>>> import numpy as np
>>> import numpy.linalg as la
>>> np.set_printoptions(precision=1, suppress=True, linewidth=100, sign=" ")
>>> F = np.load("a.npy")
>>> print(F)
[[ 1.  -0.1  0.1]
 [-0.1  0.4  0.9]
 [ 0.1  0.9 -0.4]]
>>> Y = np.array([[0, 0, 1], [1, 2, 2], [0, 1, 2]])
>>> print(np.einsum("ij,ij->i", F, F))
[ 1.  1.  1.]
>>> np.round(F @ Y, 1) + 0
array([[-0.1,  0. ,  1.1],
       [ 0.4,  1.8,  2.6],
       [ 0.9,  1.4,  1.1]])
>>> la.matrix_rank(np.vstack([F, Y.T]))
np.int64(3)
>>> [round(float(la.det(F[:i, :i])), 2) + 0 for i in range(1, 4)]
[0.99, 0.42, -1.0]
>>> try:
...     la.cholesky(F)
... except la.LinAlgError as e:
...     print("failed:", e)
... 
failed: Matrix is not positive definite
>>> x = np.array([-3, -5, 8])
>>> target = F @ x
>>> c, lr = np.zeros(3), 1 / la.norm(F, 2) ** 2
>>> for i in range(150):
...     c -= lr * F.T @ (F @ c - target)
...     if i % 50 == 0: print(i, round(la.norm(F @ c - target), 1))
... 
0 0.0
50 0.0
100 0.0
>>> np.round(la.cond(F), 1)
np.float64(1.0)
>>> vals, V = la.eig(F)
>>> np.prod(vals)
np.float64(-1.0)
>>> np.sort(la.eigvals(F @ F))
array([ 1.,  1.,  1.])
>>> np.round(F @ V[:, 0] - vals[0] * V[:, 0], 1) + 0
array([ 0.,  0.,  0.])
>>> print(vals)
[ 1. -1.  1.]
>>> np.sort(la.eigvals(F.T))
array([-1.,  1.,  1.])
>>> C = 5 * np.array([[-0.6, 0.8, -1.3], [-0.6, 0.7, 0.5]])
>>> rng = np.random.default_rng(68)
>>> z = rng.integers(0, 2, 41)
>>> A = C[z] + rng.normal(size=(41, 3))
>>> A
array([[-2. ,  4.3, -5.2],
       [-3.5,  4.9, -8. ],
       [-5.3,  3.7,  2.3],
       [-2.9,  4.2,  0.9],
       [-3.4,  4.1, -5.2],
       [-3.1,  3.9,  1.3],
       [-1.3,  3.4,  3.5],
       [-3. ,  3.9,  2.1],
       [-2.6,  4.2,  2.9],
       [-3.3,  3.6,  3.6],
       [-4.7,  3.8,  1.6],
       [-3.8,  2.6,  2.1],
       [-1.3,  3.7, -5.8],
       [-4.1,  2.9, -5.5],
       [-2.4,  4.4, -6.8],
       [-1.9,  3.7,  2.2],
       [-3.7,  3.9,  2.5],
       [-2.6,  4.7,  1.4],
       [-2.5,  3.7, -8.5],
       [-3.1,  3.9, -6.1],
       [-2.6,  3.6, -6.6],
       [-2.3,  3.3, -6.3],
       [-2.7,  3.4, -6.2],
       [-4.7,  2.5,  2.1],
       [-4.8,  2.3, -6.1],
       [-2.6,  4.8,  2.4],
       [-3.4,  2.5,  2.3],
       [-2.4,  5.5,  3.8],
       [-4.6,  5.4,  1.9],
       [-3.1,  6. , -6.8],
       [-5.4,  4.3,  2.3],
       [-2. ,  3.6, -6. ],
       [-3.3,  5.4, -5.1],
       [-4.5,  3.8, -8.1],
       [-3.9,  5.2,  2.7],
       [-1.4,  5.3,  2.7],
       [-4.8,  4.3, -7.6],
       [-2.9,  2.4,  2.4],
       [-2.3,  3. ,  1.2],
       [-1.9,  2.2,  2.5],
       [-3.4,  4.3,  2.5]])
>>> Xs = A - A.mean(axis=0)
>>> V = la.svd(Xs)[2][:2]
>>> Y = Xs - Xs @ V.T @ V
>>> np.round(np.cov(Xs @ V.T, rowvar=False), 1) + 0
array([[ 19.8,   0. ],
       [  0. ,   1.2]])
>>> round(float(la.norm(Y) / la.norm(Xs)), 1)
0.2
>>> Xs = A - A.mean(axis=1)
Traceback (most recent call last):
  File "<python-input-32>", line 1, in <module>
    Xs = A - A.mean(axis=1)
         ~~^~~~~~~~~~~~~~~~
ValueError: operands could not be broadcast together with shapes (41,3) (41,) 
>>> Xs = A - A.mean(axis=0)
>>> left, sig, Vt = la.svd(Xs, full_matrices=False)
>>> np.searchsorted(np.cumsum(sig ** 2) / (sig ** 2).sum(), 0.9) + 1
np.int64(1)
>>> np.round(np.abs(Vt[-1]), 1) + 0
array([ 0.2,  1. ,  0. ])
>>> np.round(sig ** 2 / (sig ** 2).sum(), 1) + 0
array([ 0.9,  0.1,  0. ])
>>> np.round(Xs.mean(axis=0), 1) + 0
array([ 0.,  0.,  0.])
>>> print(la.matrix_rank(Xs))
3
>>> np.abs(Vt[0]).argmax()
np.int64(2)
>>> np.round((sig ** 2).sum() ** 2 / (sig ** 4).sum(), 1)
np.float64(1.2)
>>> (np.sign(left[:, 0]) == np.sign(left[0, 0])).astype(int)
array([ 1,  1,  0,  0,  1,  0,  0,  0,  0,  0,  0,  0,  1,  1,  1,  0,  0,  0,  1,  1,  1,  1,  1,
        0,  1,  0,  0,  0,  0,  1,  0,  1,  1,  1,  0,  0,  1,  0,  0,  0,  0])
>>> np.round(Vt[0] * np.sign(Vt[0, np.abs(Vt[0]).argmax()]), 1) + 0
array([ 0.,  0.,  1.])
>>> sig
array([ 28.2,   6.9,   5.9])
>>> print(np.abs(left[:, 0]).argmax())
18
